In [1]: import numpy as np

In [2]: np.set_printoptions(precision=2, suppress=True, linewidth=200, sign=" ")

In [3]: rd = lambda a: np.round(a, 2) + 0

In [4]: arr = np.load("mat.npy")

In [5]: arr
Out[5]: 
array([[ 1,  1,  1,  1, -1, -1, -1, -1],
       [ 1,  1, -1, -1, -1, -1,  1,  1],
       [ 1,  1,  1,  1,  1,  1,  1,  1],
       [ 1, -1,  1, -1,  1, -1,  1, -1]])

In [6]: T = np.stack([arr, 4 * arr, arr[::-1]])

In [7]: np.linalg.matrix_rank(T.reshape(3, -1))
Out[7]: np.int64(2)

In [8]: T.sum(axis=0)
Out[8]: 
array([[ 6,  4,  6,  4, -4, -6, -4, -6],
       [ 6,  6, -4, -4, -4, -4,  6,  6],
       [ 6,  6,  4,  4,  4,  4,  6,  6],
       [ 6, -4,  6, -4,  4, -6,  4, -6]])

In [9]: np.einsum("bij,cij->bc", T, T)
Out[9]: 
array([[  32,  128,    0],
       [ 128,  512,    0],
       [   0,    0,   32]])

In [10]: (T @ arr.T).shape
Out[10]: (3, 4, 4)

In [11]: np.linalg.matrix_rank(T)
Out[11]: array([ 4,  4,  4])

In [12]: W1 = np.array([[1, 1, 1, -3, 1],
    ...:     [2, -3, -2, -1, 1],
    ...:     [2, 2, -3, 1, 1],
    ...:     [1, -1, -2, 0, -2],
    ...:     [-3, 0, -2, -3, 1],
    ...:     [-1, 2, 3, -2, 1],
    ...:     [-3, -3, -3, -1, -1],
    ...:     [-3, 0, 2, -2, 2]])

In [13]: coef = np.array([3, -1, 1, -1, -3])

In [14]: H = np.maximum(arr @ W1 + coef, 0)

In [15]: np.linalg.matrix_rank(H)
Out[15]: np.int64(4)

In [16]: (H > 0).astype(int)
Out[16]: 
array([[ 1,  0,  0,  1,  0],
       [ 1,  0,  1,  0,  0],
       [ 0,  0,  0,  0,  1],
       [ 1,  1,  0,  0,  0]])

In [17]: Z = np.array([[1, 5, 2], [6, 8, 1], [0, 9, 3], [8, 1, 1], [7, 0, 1]])

In [18]: (H @ Z).round(6).argmax(axis=1)
Out[18]: array([ 1,  1,  0,  1])

In [19]: W1 @ Z
Out[19]: 
array([[-10,  19,   4],
       [-17, -33,  -5],
       [ 29,   0,  -1],
       [-19, -21,  -7],
       [-20, -36, -14],
       [  2,  36,   8],
       [-36, -67, -20],
       [ -5,   1,   0]])

In [20]: out = arr / np.sqrt((arr ** 2).mean(axis=1, keepdims=True))

In [21]: arr - arr.mean(axis=1, keepdims=True)
Out[21]: 
array([[ 1.,  1.,  1.,  1., -1., -1., -1., -1.],
       [ 1.,  1., -1., -1., -1., -1.,  1.,  1.],
       [ 0.,  0.,  0.,  0.,  0.,  0.,  0.,  0.],
       [ 1., -1.,  1., -1.,  1., -1.,  1., -1.]])

In [22]: out[3]
Out[22]: array([ 1., -1.,  1., -1.,  1., -1.,  1., -1.])

In [23]: t = np.radians(60)

In [24]: R = np.eye(8)

In [25]: R[0, 0] = R[7, 7] = np.cos(t)

In [26]: R[0, 7], R[7, 0] = -np.sin(t), np.sin(t)

In [27]: rd(R)
Out[27]: 
array([[ 0.5 ,  0.  ,  0.  ,  0.  ,  0.  ,  0.  ,  0.  , -0.87],
       [ 0.  ,  1.  ,  0.  ,  0.  ,  0.  ,  0.  ,  0.  ,  0.  ],
       [ 0.  ,  0.  ,  1.  ,  0.  ,  0.  ,  0.  ,  0.  ,  0.  ],
       [ 0.  ,  0.  ,  0.  ,  1.  ,  0.  ,  0.  ,  0.  ,  0.  ],
       [ 0.  ,  0.  ,  0.  ,  0.  ,  1.  ,  0.  ,  0.  ,  0.  ],
       [ 0.  ,  0.  ,  0.  ,  0.  ,  0.  ,  1.  ,  0.  ,  0.  ],
       [ 0.  ,  0.  ,  0.  ,  0.  ,  0.  ,  0.  ,  1.  ,  0.  ],
       [ 0.87,  0.  ,  0.  ,  0.  ,  0.  ,  0.  ,  0.  ,  0.5 ]])

In [28]: out = arr @ R.T

In [29]: rd(np.linalg.det(R)), np.trace(R)
Out[29]: (np.float64(1.0), np.float64(7.0))

In [30]: rd(out)
Out[30]: 
array([[ 1.37,  1.  ,  1.  ,  1.  , -1.  , -1.  , -1.  ,  0.37],
       [-0.37,  1.  , -1.  , -1.  , -1.  , -1.  ,  1.  ,  1.37],
       [-0.37,  1.  ,  1.  ,  1.  ,  1.  ,  1.  ,  1.  ,  1.37],
       [ 1.37, -1.  ,  1.  , -1.  ,  1.  , -1.  ,  1.  ,  0.37]])

In [31]: rd(np.linalg.svd(arr, compute_uv=False))
Out[31]: array([ 2.83,  2.83,  2.83,  2.83])

In [32]: np.linalg.matrix_rank(arr)
Out[32]: np.int64(4)

In [33]: np.abs(arr).max()
Out[33]: np.int64(1)

In [34]: arr - arr[0]
Out[34]: 
array([[ 0,  0,  0,  0,  0,  0,  0,  0],
       [ 0,  0, -2, -2,  0,  0,  2,  2],
       [ 0,  0,  0,  0,  2,  2,  2,  2],
       [ 0, -2,  0, -2,  2,  0,  2,  0]])

In [35]: arr.sum(axis=0)
Out[35]: array([ 4,  2,  2,  0,  0, -2,  2,  0])

In [36]: np.diff(arr, axis=0)
Out[36]: 
array([[ 0,  0, -2, -2,  0,  0,  2,  2],
       [ 0,  0,  2,  2,  2,  2,  0,  0],
       [ 0, -2,  0, -2,  0, -2,  0, -2]])

In [37]: data = np.load("block5.npy")

In [38]: data
Out[38]: 
array([[ -4.55,  -7.84,   1.93,   2.74,   6.38],
       [  2.89,   6.25,  -2.44,  -1.43,   0.06],
       [  1.1 ,   3.97,  -3.87,  -6.19,  -3.82],
       [ -3.64,  -4.8 ,  -0.42,   3.31,   4.32],
       [  7.03,   8.79,  -0.44, -12.74,  -2.62],
       [ -0.81,   0.67,  -2.22,  -4.71,  -1.83],
       [  4.9 ,  -1.12,  -1.  ,   1.9 ,   9.04],
       [ -1.23,   5.82,  -4.02,  -7.06,  -7.69],
       [  0.3 ,   4.95,   1.62,  -3.99,  -0.53],
       [  1.54,  -1.1 ,  -4.73,   3.74,   4.6 ],
       [  2.25,   7.98,   3.06,  -4.73,  -0.01],
       [ -0.85,  -0.83,   1.31,  -7.89,  -0.59],
       [ -1.98,  -1.1 ,  -2.67,   0.55,   0.76],
       [  2.05,   1.74,   0.18,  -4.44,   1.86],
       [ -0.06,  -5.53,   2.07,  -3.34,   5.93],
       [ -0.93,   2.19,  -3.72,   4.1 ,   1.15],
       [ -0.29,   1.67,  -0.8 ,  -6.13,  -1.85],
       [ -1.  ,   2.3 ,   0.06,  -2.05,  -0.07],
       [  0.07,   0.27,   0.88,  -3.16,   2.  ],
       [  2.51,   8.85,   2.4 ,  -1.01,   1.41]])

In [39]: cen = data - data.mean(axis=0)

In [40]: V = np.linalg.svd(cen)[2][:1]

In [41]: out = cen - cen @ V.T @ V

In [42]: rd(np.diag(V.T @ V))
Out[42]: array([ 0.05,  0.39,  0.  ,  0.32,  0.24])

In [43]: rd((cen @ V.T).std(axis=0))
Out[43]: array([ 6.42])

In [44]: rd(out.std(axis=0))
Out[44]: array([ 2.24,  2.14,  2.31,  2.34,  2.02])

In [45]: np.linalg.norm(out, axis=1).round(6).argmax()
Out[45]: np.int64(6)

In [46]: rd(np.cov(cen @ V.T, rowvar=False))
Out[46]: np.float64(43.35)

In [47]: rd(np.linalg.norm(out) / np.linalg.norm(cen))
Out[47]: np.float64(0.61)

In [48]: out = np.c_[data[:, :4] @ np.array([[-3, -6, -5, 5], [-8, -8, -3, 8], [6, 5, -5, 7], [-7, -5, -3, -9]]), np.array([-1, -4, -9, 9, -7, -6, 3, -8, -8, -3, 5, 0, -4, -1, -7, 0, -6, -4, 5, -1])]

In [49]: rd(out)
Out[49]: 
array([[ 68.77,  85.97,  28.4 , -96.62,  -1.  ],
       [-63.3 , -72.39, -16.71,  60.24,  -4.  ],
       [-14.95, -26.76,  20.51,  65.88,  -9.  ],
       [ 23.63,  41.59,  24.77, -89.33,   9.  ],
       [ -4.87, -51.  , -21.1 , 217.05,  -7.  ],
       [ 16.72,  11.95,  27.27,  28.16,  -6.  ],
       [-25.04, -34.94, -21.84,  -8.56,   3.  ],
       [-17.57, -23.98,  29.97,  75.81,  -8.  ],
       [ -2.85, -13.35, -12.48,  88.35,  -8.  ],
       [-50.38, -42.79,   8.03, -67.87,  -3.  ],
       [-19.12, -38.39, -36.3 , 139.08,   5.  ],
       [ 72.28,  57.74,  23.86,  69.29,   0.  ],
       [ -5.13,   4.58,  24.9 , -42.34,  -4.  ],
       [ 12.09,  -3.12,  -3.05,  65.39,  -1.  ],
       [ 80.22,  71.65,  16.56,   0.01,  -7.  ],
       [-65.75, -51.04,   4.38, -50.07,   0.  ],
       [ 25.62,  15.03,  18.83,  61.48,  -6.  ],
       [ -0.69,  -1.85,   3.95,  32.27,  -4.  ],
       [ 25.03,  17.62,   3.92,  37.11,   5.  ],
       [-56.86, -68.81, -48.07, 109.24,  -1.  ]])

In [50]: np.linalg.matrix_rank(np.c_[data, out])
Out[50]: np.int64(6)

In [51]: rd(np.linalg.norm(np.linalg.qr(data)[0].T @ out, axis=0) ** 2 / ((out ** 2).sum(axis=0) + 1e-12))
Out[51]: array([ 1.  ,  1.  ,  1.  ,  1.  ,  0.52])

In [52]: m1 = np.loadtxt("x.csv", delimiter=",")

In [53]: m1
Out[53]: 
array([[-3.,  0., -5., -4.],
       [ 0.,  3., -2., -1.],
       [ 0.,  3., -2., -1.],
       [-2.,  1., -4., -3.],
       [-3.,  0., -5., -4.],
       [ 0.,  3., -2., -1.]])

In [54]: np.abs(np.diag(np.linalg.qr(m1)[1])) > 1e-9
Out[54]: array([ True,  True, False, False])

In [55]: np.allclose(m1[:-1].T @ np.linalg.lstsq(m1[:-1].T, m1[-1])[0], m1[-1])
Out[55]: True

In [56]: np.linalg.lstsq(m1[:-1].T, m1[-1])[2]
Out[56]: np.int32(2)

In [57]: rank = np.linalg.matrix_rank(m1)

In [58]: rank
Out[58]: np.int64(2)

In [59]: null = np.linalg.svd(m1)[2][rank:].T

In [60]: [int(np.linalg.matrix_rank(m1[:i])) for i in range(1, len(m1) + 1)]
Out[60]: [1, 2, 2, 2, 2, 2]

In [61]: [int(np.linalg.matrix_rank(np.delete(m1, i, axis=0))) for i in range(6)]
Out[61]: [2, 2, 2, 2, 2, 2]

In [62]: rd(m1 @ null)
Out[62]: 
array([[ 0.,  0.],
       [ 0.,  0.],
       [ 0.,  0.],
       [ 0.,  0.],
       [ 0.,  0.],
       [ 0.,  0.]])

In [63]: null.shape
Out[63]: (4, 2)

In [64]: rd(null @ null.T)
Out[64]: 
array([[ 0.75, -0.25, -0.25, -0.25],
       [-0.25,  0.11,  0.18, -0.04],
       [-0.25,  0.18,  0.46, -0.39],
       [-0.25, -0.04, -0.39,  0.68]])

In [65]: def softmax(z):
    ...:     e = np.exp(z - z.max(axis=-1, keepdims=True))
    ...:     return e / e.sum(axis=-1, keepdims=True)
    ...: 

In [66]: rd(softmax(m1[2]))
Out[66]: array([ 0.05,  0.93,  0.01,  0.02])

In [67]: rd(softmax(m1[2] + 4))
Out[67]: array([ 0.05,  0.93,  0.01,  0.02])

In [68]: rd(softmax(10 * m1[2]))
Out[68]: array([ 0.,  1.,  0.,  0.])

In [69]: att = m1 @ m1.T / np.sqrt(4)

In [70]: rd(softmax(att + np.triu(np.full(att.shape, -np.inf), 1)))
Out[70]: 
array([[ 1.  ,  0.  ,  0.  ,  0.  ,  0.  ,  0.  ],
       [ 0.5 ,  0.5 ,  0.  ,  0.  ,  0.  ,  0.  ],
       [ 0.33,  0.33,  0.33,  0.  ,  0.  ,  0.  ],
       [ 0.98,  0.  ,  0.  ,  0.02,  0.  ,  0.  ],
       [ 0.5 ,  0.  ,  0.  ,  0.  ,  0.5 ,  0.  ],
       [ 0.17,  0.17,  0.17,  0.17,  0.17,  0.17]])

In [71]: rd(softmax(att)[2] @ m1)
Out[71]: array([-1.33,  1.67, -3.33, -2.33])

In [72]: softmax(att).round(6).argmax(axis=1)
Out[72]: array([ 0,  0,  0,  0,  0,  0])

In [73]: M = np.load("data.npy")

In [74]: M
Out[74]: 
array([[-1., -2.,  0.],
       [-2., -1.,  0.],
       [ 0.,  0., -1.]])

In [75]: # symmetric, so the eigenvalues are real

In [76]: rng = np.random.default_rng(6237)

In [77]: z = rng.permutation(3)

In [78]: out = M[:, z] * rng.choice([-1, 1], 3)

In [79]: out
Out[79]: 
array([[ 1., -0.,  2.],
       [ 2., -0.,  1.],
       [-0.,  1., -0.]])

In [80]: U, _, Vh = np.linalg.svd(M.T @ out)

In [81]: rd(np.linalg.lstsq(M, out)[0])
Out[81]: 
array([[-1.,  0.,  0.],
       [ 0.,  0., -1.],
       [ 0., -1.,  0.]])

In [82]: rd(U @ Vh)
Out[82]: 
array([[-1.,  0.,  0.],
       [ 0.,  0., -1.],
       [ 0., -1.,  0.]])

In [83]: evals, V = np.linalg.eigh(M)

In [84]: x = np.array([2, 3, 1])

In [85]: np.abs(M).sum(axis=1).max(), np.abs(evals).max()
Out[85]: (np.float64(3.0), np.float64(3.0))

In [86]: rd(V * np.abs(evals) @ V.T)
Out[86]: 
array([[ 2.,  1.,  0.],
       [ 1.,  2.,  0.],
       [ 0.,  0.,  1.]])

In [87]: (np.sign(V[:, -1].round(6)) == np.sign(V[0, -1].round(6))).astype(int)
Out[87]: array([ 1,  0,  0])

In [88]: x @ M @ x
Out[88]: np.float64(-38.0)

In [89]: rd(V * np.maximum(evals, 0) @ V.T)
Out[89]: 
array([[ 0.5, -0.5,  0. ],
       [-0.5,  0.5,  0. ],
       [ 0. ,  0. ,  0. ]])

In [90]: (M != 0).astype(int)
Out[90]: 
array([[ 1,  1,  0],
       [ 1,  1,  0],
       [ 0,  0,  1]])

In [91]: np.flatnonzero(np.linalg.matrix_power((M != 0) + (M.T != 0) + np.eye(3), 3)[1])
Out[91]: array([ 0,  1])

In [92]: A = np.load("test4.npy")

In [93]: A
Out[93]: 
array([[ 14.56,  -4.3 ,  12.34,   4.15],
       [-15.16,  10.21,   3.39,   7.39],
       [ -7.7 ,  -1.22, -18.38,  -1.24],
       [  1.94,  12.41, -14.82,  -4.76],
       [-16.17,  -9.08,   7.45,  -0.84],
       [ 16.94,   8.43,  -5.92,  -2.63],
       [  1.15,  -6.62,  16.71,   8.7 ],
       [-11.04,   6.34,  13.98,   6.52],
       [-12.4 ,   1.28, -13.08,   8.58],
       [-17.86,  -0.2 ,   8.79,   1.92],
       [  5.68,  -9.19,   8.82, -14.34],
       [-11.13,   2.46,  -6.41, -15.13],
       [ 16.96,  -6.93,   2.37,   7.66],
       [  5.45,  -5.65,  14.12,  11.79],
       [-15.08, -12.87,  -2.47,  -0.97]])

In [94]: z = A[:, 0] > np.median(A[:, 0])

In [95]: f = A[z].mean(axis=0) - A[~z].mean(axis=0)

In [96]: rd(f)
Out[96]: array([22.27, -1.31,  5.64,  0.73])

In [97]: z.astype(int)
Out[97]: array([ 1,  0,  0,  1,  0,  1,  1,  0,  0,  0,  1,  0,  1,  1,  0])

In [98]: rd((((A - A.mean(axis=0)) @ f > 0) == z).mean())
Out[98]: np.float64(0.93)

In [99]: cov = np.cov(A, rowvar=False)

In [100]: np.median(A, axis=0)
Out[100]: array([-7.7 , -1.22,  3.39,  1.92])

In [101]: rd(np.linalg.eigvalsh(cov)[::-1])
Out[101]: array([ 174.78,  137.73,   61.82,   39.29])

In [102]: np.argwhere(np.triu(np.abs(np.corrcoef(A.T)) > 0.8, 1))
Out[102]: array([], shape=(0, 2), dtype=int64)

In [103]: rd(cov)
Out[103]: 
array([[158.71,  -4.41,  17.49,   4.28],
       [ -4.41,  59.91, -33.75,  -1.15],
       [ 17.49, -33.75, 129.75,  31.96],
       [  4.28,  -1.15,  31.96,  65.25]])

In [104]: x = np.array([1, 1, -3, -1])

In [105]: y = cov @ x

In [106]: rd(y)
Out[106]: array([  97.55,  157.89, -437.48, -158.01])

In [107]: rd(np.linalg.solve(cov.T, cov[0]))
Out[107]: array([ 1.,  0.,  0.,  0.])

In [108]: cen = A - A.mean(axis=0)

In [109]: U, sigma, Vh = np.linalg.svd(cen, full_matrices=False)

In [110]: rd(sigma)
Out[110]: array([ 49.47,  43.91,  29.42,  23.45])

In [111]: rd(sigma ** 2 / (sigma ** 2).sum())
Out[111]: array([ 0.42,  0.33,  0.15,  0.09])

In [112]: rd(cen.mean(axis=0))
Out[112]: array([ 0.,  0.,  0.,  0.])

In [113]: np.searchsorted(np.cumsum(sigma ** 2) / (sigma ** 2).sum(), 0.9) + 1
Out[113]: np.int64(3)

In [114]: J = np.loadtxt("out1.csv", delimiter=",")

In [115]: J
Out[115]: 
array([[ 0.,  0.,  0.,  1.,  0.],
       [ 0.,  0.,  1.,  0.,  0.],
       [ 0.,  1.,  0.,  0.,  0.],
       [ 1.,  0.,  0.,  0.,  0.],
       [ 0.,  0.,  0.,  0.,  0.]])

In [116]: J[:, 0] @ J[:, 2]
Out[116]: np.float64(0.0)

In [117]: rd(np.linalg.norm(J, axis=0))
Out[117]: array([ 1.,  1.,  1.,  1.,  0.])

In [118]: rd(np.linalg.svd(J, compute_uv=False))
Out[118]: array([ 1.,  1.,  1.,  1.,  0.])
